% python3 -q
>>> import numpy as np
>>> from numpy import linalg as LA
>>> np.set_printoptions(precision=1, suppress=True, linewidth=160, sign=" ")
>>> arr = np.load("test16.npy")
>>> print(arr.round(1) + 0)
[[ 0.9 -0.2 -0.2  0.  -0.1 -0.2 -0.1 -0.2 -0.1]
 [-0.2  0.6 -0.4 -0.1 -0.2 -0.4 -0.2 -0.4 -0.3]
 [-0.2 -0.4  0.6 -0.1 -0.2 -0.4 -0.2 -0.4 -0.3]
 [ 0.  -0.1 -0.1  1.   0.  -0.1  0.  -0.1  0. ]
 [-0.1 -0.2 -0.2  0.   0.9 -0.2 -0.1 -0.2 -0.1]
 [-0.2 -0.4 -0.4 -0.1 -0.2  0.6 -0.2 -0.4 -0.3]
 [-0.1 -0.2 -0.2  0.  -0.1 -0.2  0.9 -0.2 -0.1]
 [-0.2 -0.4 -0.4 -0.1 -0.2 -0.4 -0.2  0.6 -0.3]
 [-0.1 -0.3 -0.3  0.  -0.1 -0.3 -0.1 -0.3  0.8]]
>>> # symmetric, so the eigenvalues are real
>>> x = np.array([0, 1, 3, 0, 1, -2, 1, 2, -1])
>>> print(round(float(LA.det(arr)), 1))
-1.0
>>> print(np.round(LA.inv(arr), 1) + 0)
[[ 0.9 -0.2 -0.2  0.  -0.1 -0.2 -0.1 -0.2 -0.1]
 [-0.2  0.6 -0.4 -0.1 -0.2 -0.4 -0.2 -0.4 -0.3]
 [-0.2 -0.4  0.6 -0.1 -0.2 -0.4 -0.2 -0.4 -0.3]
 [ 0.  -0.1 -0.1  1.   0.  -0.1  0.  -0.1  0. ]
 [-0.1 -0.2 -0.2  0.   0.9 -0.2 -0.1 -0.2 -0.1]
 [-0.2 -0.4 -0.4 -0.1 -0.2  0.6 -0.2 -0.4 -0.3]
 [-0.1 -0.2 -0.2  0.  -0.1 -0.2  0.9 -0.2 -0.1]
 [-0.2 -0.4 -0.4 -0.1 -0.2 -0.4 -0.2  0.6 -0.3]
 [-0.1 -0.3 -0.3  0.  -0.1 -0.3 -0.1 -0.3  0.8]]
>>> gram = arr.T @ arr
>>> print(np.diag(gram))
[ 1.  1.  1.  1.  1.  1.  1.  1.  1.]
>>> print(LA.eigvalsh(gram)[::-1])
[ 1.  1.  1.  1.  1.  1.  1.  1.  1.]
>>> r0, r1 = arr[8], arr[0]
>>> print(round(float(r0 @ r0), 1))
1.0
>>> print(round(float(r0 @ r1), 1))
-0.0
>>> p = (r0 @ r1) / (r0 @ r0) * r0
>>> print((r1 - p) @ r0)
0.0
>>> print(LA.matrix_rank(np.outer(r0, r1)))
1
>>> print(p.round(1) + 0)
[ 0.  0.  0.  0.  0.  0.  0.  0.  0.]
>>> print(np.all(LA.eigvalsh(arr) > 0))
False
>>> print([round(float(LA.det(arr[:i, :i])), 2) + 0 for i in range(1, 10)])
[0.93, 0.53, 0.14, 0.13, 0.06, -0.33, -0.41, -0.8, -1.0]
>>> print(round(LA.eigvalsh(arr).min(), 1))
-1.0
>>> w, V = LA.eigh(arr)
>>> x = np.array([3, -2, 2, -2, -1, -1, -1, 3, -2])
>>> print(np.round(V * np.abs(w) @ V.T, 1) + 0)
[[ 1.  0.  0.  0.  0.  0.  0.  0.  0.]
 [ 0.  1.  0.  0.  0.  0.  0.  0.  0.]
 [ 0.  0.  1.  0.  0.  0.  0.  0.  0.]
 [ 0.  0.  0.  1.  0.  0.  0.  0.  0.]
 [ 0.  0.  0.  0.  1.  0.  0.  0.  0.]
 [ 0.  0.  0.  0.  0.  1.  0.  0.  0.]
 [ 0.  0.  0.  0.  0.  0.  1.  0.  0.]
 [ 0.  0.  0.  0.  0.  0.  0.  1.  0.]
 [ 0.  0.  0.  0.  0.  0.  0.  0.  1.]]
>>> print(np.round(x @ arr @ x, 1))
36.8
>>> data = np.loadtxt("case12.csv", delimiter=",")
>>> print(data)
[[ -0.7   0.7  -0.8  -0.8  -0.9   0.   -2.1  -0.3   0.1   0.3]
 [ -1.7   0.8  -0.9   0.7   0.4   1.   -0.4  -2.5  -0.1  -0.6]
 [ -0.3   0.4   0.3   1.3   0.8   0.8   0.8   0.3   1.7   1. ]
 [  0.1  -0.6   0.9   0.4  -1.6  -0.1   2.    0.8  -0.2   1.2]
 [ -1.7   0.1  -0.8  -0.7  -0.6   1.8  -1.   -2.4  -0.9   0.4]
 [ -1.3  -1.2  -1.3  -1.6   0.6  -0.2   0.8  -0.4   0.    0. ]
 [  0.1   0.2  -0.1   1.1  -0.6   0.2   0.3  -1.2  -0.3  -0.7]
 [  0.2  -0.5   1.7  -0.5  -2.5  -0.9  -1.7  -1.5  -0.3  -0.1]
 [  0.6  -1.   -0.7   0.4  -1.8   0.3   0.3   0.6  -1.6   0.2]
 [ -0.6  -0.1  -0.5  -0.5  -0.9   0.1   1.5   0.9   1.3   0.7]
 [ -2.   -7.  -19.    1.   -3.   15.    6.   13.   -4.  -17. ]
 [  1.9  -0.2   0.7   0.    2.1   0.5   0.    1.2  -2.1  -1.4]
 [ -0.2  -0.7  -1.   -0.1  -0.3  -0.2  -1.4   2.   -1.1   0.9]
 [  0.4  -1.1   1.4   0.9   1.5   0.8  -0.1   0.2  -1.2  -0.8]]
>>> Y = np.c_[data[:, :4] @ np.array([[2, -2, -2, -2], [-1, 3, -3, 3], [-2, -3, 1, 3], [-3, -3, 2, 0]]), np.array([2, 0, 1, 0, 2, 3, 3, 1, 0, 2, 2, 3, 0, 0])]
>>> print(Y)
[[  1.9   8.3  -3.1   1.1   2. ]
 [ -4.5   6.4   1.5   3.1   0. ]
 [ -5.5  -3.    2.3   2.7   1. ]
 [ -2.2  -5.9   3.3   0.7   0. ]
 [  0.2   8.2   0.9   1.3   2. ]
 [  6.    7.7   1.7  -4.9   3. ]
 [ -3.1  -2.6   1.3   0.1   3. ]
 [ -1.   -5.5   1.8   3.2   1. ]
 [  2.4  -3.3   1.9  -6.3   0. ]
 [  1.4   3.9   0.   -0.6   2. ]
 [ 38.   37.    8.  -74.    2. ]
 [  2.6  -6.5  -2.5  -2.3   3. ]
 [  2.6   1.6   1.3  -4.7   0. ]
 [ -3.6 -11.    5.7   0.1   0. ]]
>>> print(LA.matrix_rank(np.c_[data, Y]))
11
>>> print(np.round(LA.norm(Y - data @ LA.lstsq(data, Y)[0], axis=0), 1) + 0)
[ 0.   0.   0.   0.   5.6]
>>> Q, Rm = LA.qr(data)
>>> print(np.abs(np.diag(Rm)))
[ 4.1  6.8  6.2  2.9  4.5  2.5  3.9  3.   2.1  2.2]
>>> print(np.allclose(Rm.T @ Rm, data.T @ data))
True
>>> print(np.round(Q.T @ Q, 1) + 0)
[[ 1.  0.  0.  0.  0.  0.  0.  0.  0.  0.]
 [ 0.  1.  0.  0.  0.  0.  0.  0.  0.  0.]
 [ 0.  0.  1.  0.  0.  0.  0.  0.  0.  0.]
 [ 0.  0.  0.  1.  0.  0.  0.  0.  0.  0.]
 [ 0.  0.  0.  0.  1.  0.  0.  0.  0.  0.]
 [ 0.  0.  0.  0.  0.  1.  0.  0.  0.  0.]
 [ 0.  0.  0.  0.  0.  0.  1.  0.  0.  0.]
 [ 0.  0.  0.  0.  0.  0.  0.  1.  0.  0.]
 [ 0.  0.  0.  0.  0.  0.  0.  0.  1.  0.]
 [ 0.  0.  0.  0.  0.  0.  0.  0.  0.  1.]]
>>> print(Rm.round(1) + 0)
[[  4.1   3.   11.1   0.3   2.3  -8.2  -2.5  -3.8   0.7   7.5]
 [  0.   -6.8 -14.5   1.   -2.3  11.7   5.4  12.3  -4.5 -14.2]
 [  0.    0.    6.2  -0.7  -0.2  -4.2  -1.1  -3.9   0.3   5.2]
 [  0.    0.    0.   -2.9  -0.3  -1.9  -1.4   0.   -0.2   0.9]
 [  0.    0.    0.    0.   -4.5  -0.6  -0.4  -0.3   0.2   0.8]
 [  0.    0.    0.    0.    0.    2.5  -0.4  -0.9  -1.1  -1.8]
 [  0.    0.    0.    0.    0.    0.    3.9   0.9   1.8   0.5]
 [  0.    0.    0.    0.    0.    0.    0.    3.    1.2   1.4]
 [  0.    0.    0.    0.    0.    0.    0.    0.    2.1  -1.1]
 [  0.    0.    0.    0.    0.    0.    0.    0.    0.   -2.2]]
>>> print(np.round(Q @ Rm, 1) + 0)
[[ -0.7   0.7  -0.8  -0.8  -0.9   0.   -2.1  -0.3   0.1   0.3]
 [ -1.7   0.8  -0.9   0.7   0.4   1.   -0.4  -2.5  -0.1  -0.6]
 [ -0.3   0.4   0.3   1.3   0.8   0.8   0.8   0.3   1.7   1. ]
 [  0.1  -0.6   0.9   0.4  -1.6  -0.1   2.    0.8  -0.2   1.2]
 [ -1.7   0.1  -0.8  -0.7  -0.6   1.8  -1.   -2.4  -0.9   0.4]
 [ -1.3  -1.2  -1.3  -1.6   0.6  -0.2   0.8  -0.4   0.    0. ]
 [  0.1   0.2  -0.1   1.1  -0.6   0.2   0.3  -1.2  -0.3  -0.7]
 [  0.2  -0.5   1.7  -0.5  -2.5  -0.9  -1.7  -1.5  -0.3  -0.1]
 [  0.6  -1.   -0.7   0.4  -1.8   0.3   0.3   0.6  -1.6   0.2]
 [ -0.6  -0.1  -0.5  -0.5  -0.9   0.1   1.5   0.9   1.3   0.7]
 [ -2.   -7.  -19.    1.   -3.   15.    6.   13.   -4.  -17. ]
 [  1.9  -0.2   0.7   0.    2.1   0.5   0.    1.2  -2.1  -1.4]
 [ -0.2  -0.7  -1.   -0.1  -0.3  -0.2  -1.4   2.   -1.1   0.9]
 [  0.4  -1.1   1.4   0.9   1.5   0.8  -0.1   0.2  -1.2  -0.8]]
>>> rng = np.random.default_rng(42)
>>> lab = rng.permutation(10)
>>> print(lab)
[ 5  6  0  7  3  2  4  9  1  8]
>>> Y = Rm[lab][:, lab]
>>> print(np.sort(np.abs(LA.eigvals(Y))))
[ 2.1  2.2  2.5  2.9  3.   3.9  4.1  4.5  6.2  6.8]
>>> print(np.diag(Y))
[ 2.5  3.9  4.1  3.  -2.9  6.2 -4.5 -2.2 -6.8  2.1]
>>> print(np.allclose(Y, Rm))
False
>>> x = np.array([-9, -5, -8, 7, -3, 9, 3, -2, 7, -5])
>>> y = data @ x
>>> print(y)
[ -0.2  37.3  20.9  -1.4  27.8  16.5  14.9 -20.7   3.6  18.3 405.  -33.6  -8.7  -5.4]
>>> print(LA.solve(data.T @ data, data.T @ y))
[-9. -5. -8.  7. -3.  9.  3. -2.  7. -5.]
>>> y = y + 0.1 * rng.normal(size=14)
>>> print(y)
[ -0.2  37.3  20.9  -1.5  27.9  16.6  14.9 -20.6   3.6  18.2 405.  -33.7  -8.6  -5.4]
>>> b, *_ = LA.lstsq(data, y)
>>> print(b)
[-8.9 -5.1 -8.1  7.  -3.   9.   2.9 -2.1  7.  -5. ]
>>> x = np.array([-1, 0, 1, -1, 1, 1, 1, 1, 0, -2])
>>> a = np.maximum(data @ x, 0)
>>> print(data * (a > 1e-9)[:, None])
[[ -0.    0.   -0.   -0.   -0.    0.   -0.   -0.    0.    0. ]
 [ -0.    0.   -0.    0.    0.    0.   -0.   -0.   -0.   -0. ]
 [ -0.    0.    0.    0.    0.    0.    0.    0.    0.    0. ]
 [  0.   -0.    0.    0.   -0.   -0.    0.    0.   -0.    0. ]
 [ -0.    0.   -0.   -0.   -0.    0.   -0.   -0.   -0.    0. ]
 [ -1.3  -1.2  -1.3  -1.6   0.6  -0.2   0.8  -0.4   0.    0. ]
 [  0.    0.   -0.    0.   -0.    0.    0.   -0.   -0.   -0. ]
 [  0.   -0.    0.   -0.   -0.   -0.   -0.   -0.   -0.   -0. ]
 [  0.   -0.   -0.    0.   -0.    0.    0.    0.   -0.    0. ]
 [ -0.6  -0.1  -0.5  -0.5  -0.9   0.1   1.5   0.9   1.3   0.7]
 [ -2.   -7.  -19.    1.   -3.   15.    6.   13.   -4.  -17. ]
 [  1.9  -0.2   0.7   0.    2.1   0.5   0.    1.2  -2.1  -1.4]
 [ -0.   -0.   -0.   -0.   -0.   -0.   -0.    0.   -0.    0. ]
 [  0.4  -1.1   1.4   0.9   1.5   0.8  -0.1   0.2  -1.2  -0.8]]
>>> print(np.maximum(data @ (3 * x), 0))
[   0.     0.     0.     0.     0.     7.2    0.     0.     0.     2.4  141.    16.2    0.    12.3]
>>> print(np.flatnonzero(a > 1e-9))
[  5   9  10  11  13]
>>> print(np.round(np.maximum(data @ x, 0) - np.maximum(-data @ x, 0), 1) + 0)
[-3.2 -0.2  0.  -0.9 -1.4  2.4 -1.2 -4.4 -2.7  0.8 47.   5.4 -2.4  4.1]
>>> feats = np.loadtxt("arr.csv", delimiter=",")
>>> print(feats)
[[-0.4 -0.2 -0.8  2.7 -1.6  1.  -0.4]
 [-2.  -0.5  0.7 -0.1 -8.1 -0.2 -1.3]
 [-1.   0.5  0.6 -1.8 -3.9  0.3 -1.1]
 [ 0.6 -1.1  0.2  0.4  2.5  0.5  2.4]
 [-0.7  0.1  1.2 -0.2 -3.   0.3  1.5]
 [ 1.   1.6  0.8 -0.6  4.1  0.3  0.4]
 [ 0.1  0.8  0.8 -0.1  0.4  1.   1. ]
 [ 1.6 -1.1  1.  -2.   6.4 -0.8 -1.3]
 [ 1.1  0.4 -0.3  0.8  4.4 -0.8  0.4]
 [-1.8 -1.2  1.  -0.6 -7.4 -0.2 -0.9]
 [-0.1 -0.7 -2.5  0.8 -0.5  0.3 -1. ]
 [ 1.6 -0.7  0.   0.1  6.6 -0.3 -0.7]
 [ 1.3  0.4 -0.9  0.2  5.1 -1.   2.1]
 [ 0.6  0.6  0.5  0.6  2.4 -0.3  1.5]
 [-0.1  0.  -0.1 -0.9 -0.4  0.6  0.4]
 [-0.3  1.3 -0.2 -1.4 -1.3 -0.5  0.5]
 [ 0.6 -0.9  3.1  0.5  2.3  0.7 -0.3]
 [ 0.5 -0.6 -1.3  1.6  1.9  1.5  1.3]
 [ 1.  -0.9  0.5 -0.8  4.   1.3  1.5]
 [ 1.1  0.4  0.9 -0.1  4.5 -2.6  1.3]
 [ 0.2 -2.   0.6 -1.5  0.8 -1.5 -0.7]
 [-0.3  0.6  0.1  1.  -1.3  2.1  0.9]
 [-0.1  2.7 -1.3 -0.4 -0.3  0.5  0.6]
 [-1.  -0.2 -2.   0.8 -4.  -0.6 -0.2]
 [-0.3 -0.1  0.6  0.8 -1.2  0.9 -2.4]
 [ 1.3 -0.6 -1.1 -1.8  5.2 -1.8  0.4]
 [ 1.2  2.4 -1.  -0.5  4.8 -1.5 -1.7]
 [ 0.1  0.1  1.   0.6  0.3  2.5 -1.4]
 [ 0.1  0.4  1.9 -0.4  0.4  0.2  0.4]
 [-1.3  2.  -0.4  0.9 -5.3  0.2  1.4]
 [ 1.3 -0.3 -0.3  0.5  5.2 -1.3 -0.6]
 [ 0.4  0.7 -0.2 -0.3  1.5 -0.7  1.1]
 [ 2.2 -0.2  0.8 -1.8  8.9 -0.2  1.2]
 [ 0.2  0.   0.8  1.1  0.8  0.2  1.4]
 [-0.6  0.6 -0.3  0.5 -2.3 -0.3  1. ]
 [-0.3 -0.2  0.1  0.6 -1.3 -1.8  0.4]
 [ 0.4  0.6  0.2 -0.5  1.3  0.1  0.2]
 [ 1.2  0.6  0.3  0.3  4.7 -0.3  0.4]
 [ 0.3 -1.7  0.8  0.6  1.3 -0.9  0.1]
 [-0.4 -0.4  0.1 -3.  -1.7 -0.3 -1.3]
 [ 0.3 -1.8 -1.1 -0.6  1.   0.8  1. ]
 [-1.2  0.   1.6  2.4 -4.6 -0.7 -1.1]
 [ 2.  -0.2 -0.5  0.2  8.   1.2  0.7]
 [-0.8  1.1  1.7  1.  -3.2  1.  -0.8]]
>>> Y = np.c_[feats[:, :5] @ np.array([[-1, -3, 1, 1, 3],
...     [-3, 0, 1, -1, 2],
...     [-2, 0, 1, -3, 1],
...     [-3, -3, 2, 0, -2],
...     [3, -2, -2, 0, 2]]), np.array([-3, -1, 0, 3, 1, -2, -3, 2, 0, -2, 1, 0, -1, 2, 3, -1, -1, -2, 3, 0, 2, 1, 1, -1, 2, -1, 3, 2, 2, 1, 2, -1, 0, -1, -2, 0, 3, -3, -3, 0, 1, 3, 1, 3])]
>>> print(Y.round(1) + 0)
[[-10.3  -3.7   7.2   2.2 -11.   -3. ]
 [-21.9  22.5  14.2  -3.6 -22.3  -1. ]
 [ -8.   16.2   4.3  -3.3  -5.6   0. ]
 [  8.6  -8.   -4.5   1.1   4.    3. ]
 [-10.4   8.7   6.2  -4.4  -6.3   1. ]
 [  6.7  -9.4  -6.   -3.   16.4  -2. ]
 [ -2.6  -0.8   0.7  -3.1   3.7  -3. ]
 [ 24.9 -11.6 -15.3  -0.3  20.4   2. ]
 [  9.1 -14.5  -6.    1.6  11.    0. ]
 [-17.   22.   11.6  -3.6 -20.4  -2. ]
 [  3.3  -1.1  -0.7   8.1  -6.8   1. ]
 [ 20.  -18.3 -12.1   2.3  16.4   0. ]
 [ 14.  -14.7  -9.    3.6  13.6  -1. ]
 [  2.   -8.4  -1.9  -1.5   7.1   2. ]
 [  1.8   3.8  -1.2   0.2   0.6   3. ]
 [ -2.9   7.7   0.6  -1.    1.7  -1. ]
 [  1.3  -7.9  -0.8  -7.8   6.7  -1. ]
 [  4.8 -10.1  -2.    5.   -0.4  -2. ]
 [ 15.1  -8.6  -9.    0.4  11.3   3. ]
 [  9.7 -12.   -6.8  -2.   14.2   0. ]
 [ 11.5   2.3  -5.8   0.4   1.8   2. ]
 [ -8.6   0.5   5.   -1.2  -4.2   1. ]
 [ -5.1   2.1   1.1   1.1   4.    1. ]
 [ -8.8   8.6   6.4   5.2 -15.   -1. ]
 [ -6.6   0.9   4.2  -2.   -4.5   2. ]
 [ 23.7  -8.9 -14.4   5.2  15.6  -1. ]
 [  9.5 -11.7  -8.    1.8  18.    3. ]
 [ -3.3  -2.7   1.8  -3.    0.9   2. ]
 [ -2.7   0.1   0.8  -6.    4.6   2. ]
 [-22.5  11.8  12.7  -2.1 -12.7   1. ]
 [ 14.3 -15.8  -8.7   2.5  12.4   2. ]
 [  3.3  -3.3  -2.7   0.3   6.   -1. ]
 [ 28.9 -19.  -18.6   0.   28.4   0. ]
 [ -2.7  -5.5   1.6  -2.2   0.8  -1. ]
 [ -9.    4.9   5.3  -0.3  -6.5  -2. ]
 [ -5.    1.7   3.4  -0.4  -5.    0. ]
 [  2.8  -2.3  -2.4  -0.8   6.2   3. ]
 [  9.6 -13.9  -6.7  -0.3  13.9  -3. ]
 [  5.3  -5.3  -2.   -0.4  -0.3  -3. ]
 [  5.3  13.6  -3.3  -0.3   0.7   0. ]
 [ 12.1  -1.1  -5.8   5.4  -0.6   1. ]
 [-23.    5.6  14.4  -6.  -16.    3. ]
 [ 23.  -22.6 -14.3   3.7  20.7   1. ]
 [-18.5   5.8  10.4  -7.   -6.9   3. ]]
>>> print(LA.norm(LA.qr(feats)[0].T @ Y, axis=0) ** 2 / ((Y ** 2).sum(axis=0) + 1e-12))
[ 1.   1.   1.   1.   1.   0.1]
>>> print(LA.matrix_rank(np.c_[feats, Y]))
8
